$ python3 -q
>>> import numpy as np
>>> np.set_printoptions(precision=2, suppress=True, linewidth=160)
>>> rd = lambda a: np.round(a, 2) + 0
>>> data = np.load("dump.npy")
>>> rd(data)
array([[ 0.14,  0.05,  0.05,  0.14,  0.05,  0.14, -0.14,  0.23],
       [ 0.05,  0.02,  0.02,  0.05,  0.02,  0.05, -0.05,  0.08],
       [ 0.05,  0.02,  0.02,  0.05,  0.02,  0.05, -0.05,  0.08],
       [ 0.14,  0.05,  0.05,  0.14,  0.05,  0.14, -0.14,  0.23],
       [ 0.05,  0.02,  0.02,  0.05,  0.02,  0.05, -0.05,  0.08],
       [ 0.14,  0.05,  0.05,  0.14,  0.05,  0.14, -0.14,  0.23],
       [-0.14, -0.05, -0.05, -0.14, -0.05, -0.14,  0.14, -0.23],
       [ 0.23,  0.08,  0.08,  0.23,  0.08,  0.23, -0.23,  0.39]])
>>> def softmax(z):
...     e = np.exp(z - z.max(axis=-1, keepdims=True))
...     return e / e.sum(axis=-1, keepdims=True)
... 
>>> rd(softmax(data[3]))
array([0.13, 0.12, 0.12, 0.13, 0.12, 0.13, 0.1 , 0.14])
>>> rd(softmax(data[3] + -2))
array([0.13, 0.12, 0.12, 0.13, 0.12, 0.13, 0.1 , 0.14])
>>> scores = data @ data.T / np.sqrt(8)
>>> rd(softmax(scores))
array([[0.13, 0.12, 0.12, 0.13, 0.12, 0.13, 0.12, 0.13],
       [0.13, 0.12, 0.12, 0.13, 0.12, 0.13, 0.12, 0.13],
       [0.13, 0.12, 0.12, 0.13, 0.12, 0.13, 0.12, 0.13],
       [0.13, 0.12, 0.12, 0.13, 0.12, 0.13, 0.12, 0.13],
       [0.13, 0.12, 0.12, 0.13, 0.12, 0.13, 0.12, 0.13],
       [0.13, 0.12, 0.12, 0.13, 0.12, 0.13, 0.12, 0.13],
       [0.12, 0.13, 0.13, 0.12, 0.13, 0.12, 0.14, 0.12],
       [0.13, 0.12, 0.12, 0.13, 0.12, 0.13, 0.11, 0.14]])
>>> softmax(scores).round(6).argmax(axis=1)
array([7, 7, 7, 7, 7, 7, 6, 7])
>>> rd(softmax(scores)[3] @ data)
array([ 0.09,  0.03,  0.03,  0.09,  0.03,  0.09, -0.09,  0.14])
>>> U, s, VT = np.linalg.svd(data)
>>> np.argmax(s[:-1] / (s[1:] + 1e-6)) + 1
np.int64(1)
>>> rd(s)
array([1., 0., 0., 0., 0., 0., 0., 0.])
>>> B = U[:, :1] @ np.diag(s[:1]) @ VT[:1]
>>> np.linalg.matrix_rank(B)
np.int64(1)
>>> rd(np.abs(data - B).max())
np.float64(0.0)
>>> G = data.T @ data
>>> rd(np.diag(G))
array([0.14, 0.02, 0.02, 0.14, 0.02, 0.14, 0.14, 0.39])
>>> rng = np.random.default_rng(671990)
>>> z = rng.integers(0, 2, 7)
>>> E = np.triu((z[:, None] == z) & (rng.random((7, 7)) < 0.8), 1).astype(int)
>>> E += E.T
>>> E
array([[0, 0, 0, 0, 0, 0, 0],
       [0, 0, 1, 1, 1, 1, 1],
       [0, 1, 0, 1, 1, 1, 1],
       [0, 1, 1, 0, 1, 0, 1],
       [0, 1, 1, 1, 0, 1, 1],
       [0, 1, 1, 0, 1, 0, 1],
       [0, 1, 1, 1, 1, 1, 0]])
>>> (E != 0).astype(int)
array([[0, 0, 0, 0, 0, 0, 0],
       [0, 0, 1, 1, 1, 1, 1],
       [0, 1, 0, 1, 1, 1, 1],
       [0, 1, 1, 0, 1, 0, 1],
       [0, 1, 1, 1, 0, 1, 1],
       [0, 1, 1, 0, 1, 0, 1],
       [0, 1, 1, 1, 1, 1, 0]])
>>> np.flatnonzero(np.linalg.matrix_power((E != 0) + (E.T != 0) + np.eye(7), 7)[0])
array([0])
>>> rd(np.linalg.det(E))
np.float64(0.0)
>>> np.linalg.lstsq(E[:-1].T, E[-1])[2]
np.int32(4)
>>> np.allclose(E[:-1].T @ np.linalg.lstsq(E[:-1].T, E[-1])[0], E[-1])
False
>>> r = np.linalg.matrix_rank(E)
>>> r
np.int64(5)
>>> null = np.linalg.svd(E)[2][r:].T
>>> np.allclose(E @ null, 0)
True
>>> rd(null @ null.T)
array([[ 1. ,  0. ,  0. ,  0. ,  0. ,  0. ,  0. ],
       [ 0. ,  0. ,  0. ,  0. ,  0. ,  0. ,  0. ],
       [ 0. ,  0. ,  0. ,  0. ,  0. ,  0. ,  0. ],
       [ 0. ,  0. ,  0. ,  0.5,  0. , -0.5,  0. ],
       [ 0. ,  0. ,  0. ,  0. ,  0. ,  0. ,  0. ],
       [ 0. ,  0. ,  0. , -0.5,  0. ,  0.5,  0. ],
       [ 0. ,  0. ,  0. ,  0. ,  0. ,  0. ,  0. ]])
>>> rd(E @ null)
array([[0., 0.],
       [0., 0.],
       [0., 0.],
       [0., 0.],
       [0., 0.],
       [0., 0.],
       [0., 0.]])
>>> [int(np.linalg.matrix_rank(E[:, :j + 1])) for j in range(7)]
[0, 1, 2, 3, 4, 4, 5]
>>> mat = np.load("mat.npy")
>>> mat
array([[ 4.,  0.,  3., -4.,  4.,  5.,  1., -4.,  4.,  4., -8.],
       [ 1.,  2.,  1.,  4., -1., -5., -4.,  0.,  3.,  4., -3.],
       [ 4.,  3.,  4.,  0., -4., -1., -5.,  2., -3., -2.,  8.],
       [-1.,  2.,  3., -4., -5.,  0., -4.,  4.,  0.,  5.,  8.],
       [ 4., -5., -3., -3., -5.,  1.,  1.,  4.,  5., -5.,  3.],
       [-5., -3.,  5.,  0.,  3., -5.,  2., -1.,  0., -1., -4.],
       [ 2., -1.,  5., -2.,  0., -2., -5., -3.,  0.,  5.,  6.],
       [ 4.,  0., -4., -3.,  4., -2., -2., -2.,  3., -3.,  6.],
       [ 4., -4., -3., -4.,  3., -4.,  1.,  4., -3., -3.,  0.],
       [-1.,  5., -2., -1.,  5.,  4., -5., -4.,  4.,  3., -8.],
       [ 0.,  0.,  0.,  0.,  0.,  0.,  0.,  0.,  0.,  0.,  2.]])
>>> r0, v = mat[8], mat[0]
>>> r0 @ r0
np.float64(117.0)
>>> pr = (r0 @ v) / (r0 @ r0) * r0
>>> rd(pr)
array([-0.82,  0.82,  0.62,  0.82, -0.62,  0.82, -0.21, -0.82,  0.62,  0.62,  0.  ])
>>> np.outer(r0, v)
array([[ 16.,   0.,  12., -16.,  16.,  20.,   4., -16.,  16.,  16., -32.],
       [-16.,  -0., -12.,  16., -16., -20.,  -4.,  16., -16., -16.,  32.],
       [-12.,  -0.,  -9.,  12., -12., -15.,  -3.,  12., -12., -12.,  24.],
       [-16.,  -0., -12.,  16., -16., -20.,  -4.,  16., -16., -16.,  32.],
       [ 12.,   0.,   9., -12.,  12.,  15.,   3., -12.,  12.,  12., -24.],
       [-16.,  -0., -12.,  16., -16., -20.,  -4.,  16., -16., -16.,  32.],
       [  4.,   0.,   3.,  -4.,   4.,   5.,   1.,  -4.,   4.,   4.,  -8.],
       [ 16.,   0.,  12., -16.,  16.,  20.,   4., -16.,  16.,  16., -32.],
       [-12.,  -0.,  -9.,  12., -12., -15.,  -3.,  12., -12., -12.,  24.],
       [-12.,  -0.,  -9.,  12., -12., -15.,  -3.,  12., -12., -12.,  24.],
       [  0.,   0.,   0.,  -0.,   0.,   0.,   0.,  -0.,   0.,   0.,  -0.]])
>>> rd((v - pr) @ r0)
np.float64(0.0)
>>> rd(np.linalg.norm(r0 + v) ** 2 + np.linalg.norm(r0 - v) ** 2)
np.float64(624.0)
>>> rd(softmax(mat).sum(axis=1))
array([1., 1., 1., 1., 1., 1., 1., 1., 1., 1., 1.])
>>> rd(softmax(10 * mat[6]))
array([0., 0., 0., 0., 0., 0., 0., 0., 0., 0., 1.])
>>> rd(softmax(mat[6] + -1))
array([0.01, 0.  , 0.21, 0.  , 0.  , 0.  , 0.  , 0.  , 0.  , 0.21, 0.57])
>>> rd(softmax(mat[6]))
array([0.01, 0.  , 0.21, 0.  , 0.  , 0.  , 0.  , 0.  , 0.  , 0.21, 0.57])
>>> scores = mat @ mat.T / np.sqrt(11)
>>> rd(softmax(scores + np.triu(np.full(scores.shape, -np.inf), 1)))
array([[1.  , 0.  , 0.  , 0.  , 0.  , 0.  , 0.  , 0.  , 0.  , 0.  , 0.  ],
       [0.  , 1.  , 0.  , 0.  , 0.  , 0.  , 0.  , 0.  , 0.  , 0.  , 0.  ],
       [0.  , 0.  , 1.  , 0.  , 0.  , 0.  , 0.  , 0.  , 0.  , 0.  , 0.  ],
       [0.  , 0.  , 0.  , 1.  , 0.  , 0.  , 0.  , 0.  , 0.  , 0.  , 0.  ],
       [0.  , 0.  , 0.  , 0.  , 1.  , 0.  , 0.  , 0.  , 0.  , 0.  , 0.  ],
       [0.  , 0.  , 0.  , 0.  , 0.  , 1.  , 0.  , 0.  , 0.  , 0.  , 0.  ],
       [0.  , 0.  , 0.  , 0.  , 0.  , 0.  , 1.  , 0.  , 0.  , 0.  , 0.  ],
       [0.  , 0.  , 0.  , 0.  , 0.  , 0.  , 0.  , 1.  , 0.  , 0.  , 0.  ],
       [0.  , 0.  , 0.  , 0.  , 0.  , 0.  , 0.  , 0.  , 1.  , 0.  , 0.  ],
       [0.  , 0.  , 0.  , 0.  , 0.  , 0.  , 0.  , 0.  , 0.  , 1.  , 0.  ],
       [0.  , 0.  , 0.37, 0.37, 0.02, 0.  , 0.11, 0.11, 0.  , 0.  , 0.01]])
>>> softmax(scores).round(6).argmax(axis=1)
array([0, 1, 2, 3, 4, 5, 6, 7, 8, 9, 2])
>>> B = mat + rng.integers(-2, 3, (11, 10)) @ rng.integers(-2, 3, (10, 11))
>>> B
array([[ -6.,   1.,   6.,  -5.,  16.,   1.,  -4.,   6.,   2.,  -3.,  -7.],
       [  6., -13.,   2.,   7.,  10., -10., -12.,   0.,   3.,   4.,  -7.],
       [ -3.,  11.,  11.,  13.,  -5.,  -7.,  -6.,  -4., -12.,   4.,  12.],
       [  0., -14.,   4.,   0.,  -4.,  -2.,  -4.,  -2., -10.,  11.,   1.],
       [  1.,   0.,   0.,  -2.,  -6.,  -6.,   1.,   8.,   4.,  -8.,   4.],
       [  0., -11., -11.,  -3.,  -3.,  -1.,  -1., -13.,  -2.,   2.,  -8.],
       [  2.,  -8.,   6.,  -8.,   7.,  -6.,  -4.,   3.,  -4.,  -5.,   0.],
       [ -3.,   3.,   2.,  11.,   5., -16.,  -8.,  -2.,  -3.,   0.,   9.],
       [ -3.,   0.,  -4.,  -8.,   1.,  -6.,  -6.,   6.,   6.,  -8.,   0.],
       [ -9.,  -3., -10.,   0.,  21.,   0., -18.,  -8.,  -5.,   0.,  -9.],
       [ -4.,  -3.,   8., -13.,  -3.,   9.,   9.,   0.,  -3.,  -1.,  -7.]])
>>> np.abs(B - mat).sum(axis=1)
array([56., 52., 68., 54., 29., 66., 52., 63., 43., 75., 62.])
>>> B - mat
array([[-10.,   1.,   3.,  -1.,  12.,  -4.,  -5.,  10.,  -2.,  -7.,   1.],
       [  5., -15.,   1.,   3.,  11.,  -5.,  -8.,   0.,   0.,   0.,  -4.],
       [ -7.,   8.,   7.,  13.,  -1.,  -6.,  -1.,  -6.,  -9.,   6.,   4.],
       [  1., -16.,   1.,   4.,   1.,  -2.,   0.,  -6., -10.,   6.,  -7.],
       [ -3.,   5.,   3.,   1.,  -1.,  -7.,   0.,   4.,  -1.,  -3.,   1.],
       [  5.,  -8., -16.,  -3.,  -6.,   4.,  -3., -12.,  -2.,   3.,  -4.],
       [  0.,  -7.,   1.,  -6.,   7.,  -4.,   1.,   6.,  -4., -10.,  -6.],
       [ -7.,   3.,   6.,  14.,   1., -14.,  -6.,   0.,  -6.,   3.,   3.],
       [ -7.,   4.,  -1.,  -4.,  -2.,  -2.,  -7.,   2.,   9.,  -5.,   0.],
       [ -8.,  -8.,  -8.,   1.,  16.,  -4., -13.,  -4.,  -9.,  -3.,  -1.],
       [ -4.,  -3.,   8., -13.,  -3.,   9.,   9.,   0.,  -3.,  -1.,  -9.]])
>>> B = np.array([[-3, -2, -1, -2, 3, 1, -1, -1],
...     [-2, 2, 1, 1, -2, -1, 0, 0],
...     [2, -2, -1, -3, 3, -3, 0, -2],
...     [-3, 3, 1, -2, 1, 0, 3, 0],
...     [2, 0, 2, 3, 1, 3, -3, -2],
...     [1, 1, 2, -2, 1, -1, -2, -2],
...     [-1, -3, -3, -3, 3, -2, -1, 3],
...     [-2, -1, 0, 1, 2, 2, 1, -3]])
>>> B[-1] = B[0]
>>> m1 = B + 0.02 * np.eye(8)
>>> m1
array([[-2.98, -2.  , -1.  , -2.  ,  3.  ,  1.  , -1.  , -1.  ],
       [-2.  ,  2.02,  1.  ,  1.  , -2.  , -1.  ,  0.  ,  0.  ],
       [ 2.  , -2.  , -0.98, -3.  ,  3.  , -3.  ,  0.  , -2.  ],
       [-3.  ,  3.  ,  1.  , -1.98,  1.  ,  0.  ,  3.  ,  0.  ],
       [ 2.  ,  0.  ,  2.  ,  3.  ,  1.02,  3.  , -3.  , -2.  ],
       [ 1.  ,  1.  ,  2.  , -2.  ,  1.  , -0.98, -2.  , -2.  ],
       [-1.  , -3.  , -3.  , -3.  ,  3.  , -2.  , -0.98,  3.  ],
       [-3.  , -2.  , -1.  , -2.  ,  3.  ,  1.  , -1.  , -0.98]])
>>> B = np.array([[0, 1], [-2, 0], [0, -1], [2, 3], [-3, 0], [3, 2], [1, 0], [-2, -2]])
>>> rd(np.einsum("ik,kj->ij", m1, B))
array([[ -5.  ,  -3.98],
       [  0.96,  -2.  ],
       [-16.  ,  -8.02],
       [ -9.96,  -9.94],
       [ 12.94,  19.  ],
       [ -9.94,  -4.96],
       [-21.98, -17.  ],
       [ -5.04,  -4.04]])
>>> rd(m1 @ B)
array([[ -5.  ,  -3.98],
       [  0.96,  -2.  ],
       [-16.  ,  -8.02],
       [ -9.96,  -9.94],
       [ 12.94,  19.  ],
       [ -9.94,  -4.96],
       [-21.98, -17.  ],
       [ -5.04,  -4.04]])
>>> rd(np.einsum("ik,kj->ji", m1, B))
array([[ -5.  ,   0.96, -16.  ,  -9.96,  12.94,  -9.94, -21.98,  -5.04],
       [ -3.98,  -2.  ,  -8.02,  -9.94,  19.  ,  -4.96, -17.  ,  -4.04]])
>>> B @ m1
Traceback (most recent call last):
  File "<python-input-65>", line 1, in <module>
    B @ m1
    ~~^~~~
ValueError: matmul: Input operand 1 has a mismatch in its core dimension 0, with gufunc signature (n?,k),(k,m?)->(n?,m?) (size 8 is different from 2)
